>>> import numpy as np
>>> np.set_printoptions(suppress=True, linewidth=100)
>>> tidy = lambda a: np.round(a, 1) + 0
>>> m1 = np.loadtxt("m.csv", delimiter=",")
>>> tidy(m1)
array([[-0.6,  0.5],
       [ 0.1, -0.1]])
>>> Uu, sig, VT = np.linalg.svd(m1)
>>> np.argmax(sig[:-1] / (sig[1:] + 1e-6)) + 1
np.int64(1)
>>> out = Uu[:, :1] @ np.diag(sig[:1]) @ VT[:1]
>>> tidy(np.linalg.norm(m1 - out, 2)), tidy(sig[1])
(np.float64(0.0), np.float64(0.0))
>>> tidy(np.linalg.norm(m1 - out) / np.linalg.norm(m1))
np.float64(0.0)
>>> tidy(out)
array([[-0.6,  0.5],
       [ 0.1, -0.1]])
>>> tidy(np.abs(m1 - out).max())
np.float64(0.0)
>>> tidy((m1 + m1.T) / 2)
array([[-0.6,  0.3],
       [ 0.3, -0.1]])
>>> tidy(np.sort(np.abs(np.linalg.eigvals(m1))))
array([0. , 0.7])
>>> tidy(np.abs(np.linalg.eigvals(m1)).max())
np.float64(0.7)
>>> tidy(np.linalg.det(m1))
np.float64(0.0)
>>> X = np.array([[1.0, 0.5, 0.2, 0.1],
...     [0.5, 1.0, 0.5, 0.2],
...     [0.2, 0.5, 1.0, 0.5],
...     [0.1, 0.2, 0.5, 1.0]])
>>> X
array([[1. , 0.5, 0.2, 0.1],
       [0.5, 1. , 0.5, 0.2],
       [0.2, 0.5, 1. , 0.5],
       [0.1, 0.2, 0.5, 1. ]])
>>> evals, V = np.linalg.eigh(X)
>>> x0 = np.array([8, -6, 3, -9])
>>> print(tidy(V * np.maximum(evals, 0) @ V.T))
[[1.  0.5 0.2 0.1]
 [0.5 1.  0.5 0.2]
 [0.2 0.5 1.  0.5]
 [0.1 0.2 0.5 1. ]]
>>> (np.sign(V[:, -1].round(6)) == np.sign(V[0, -1].round(6))).astype(int)
array([1, 1, 1, 1])
>>> print(x0 @ X @ x0)
113.8
>>> tidy(np.linalg.eigvalsh(X[1:, 1:]))
array([0.4, 0.8, 1.8])
>>> tidy(x0 @ X @ x0 / (x0 @ x0)), tidy(evals[0]), tidy(evals[-1])
(np.float64(0.6), np.float64(0.3), np.float64(2.0))
>>> low = np.linalg.cholesky(X)
>>> tidy(np.diag(low) ** 2)
array([1. , 0.7, 0.7, 0.7])
>>> print(tidy(low))
[[1.  0.  0.  0. ]
 [0.5 0.9 0.  0. ]
 [0.2 0.5 0.9 0. ]
 [0.1 0.2 0.5 0.9]]
>>> np.linalg.eigvalsh(X).min() > 0
np.True_
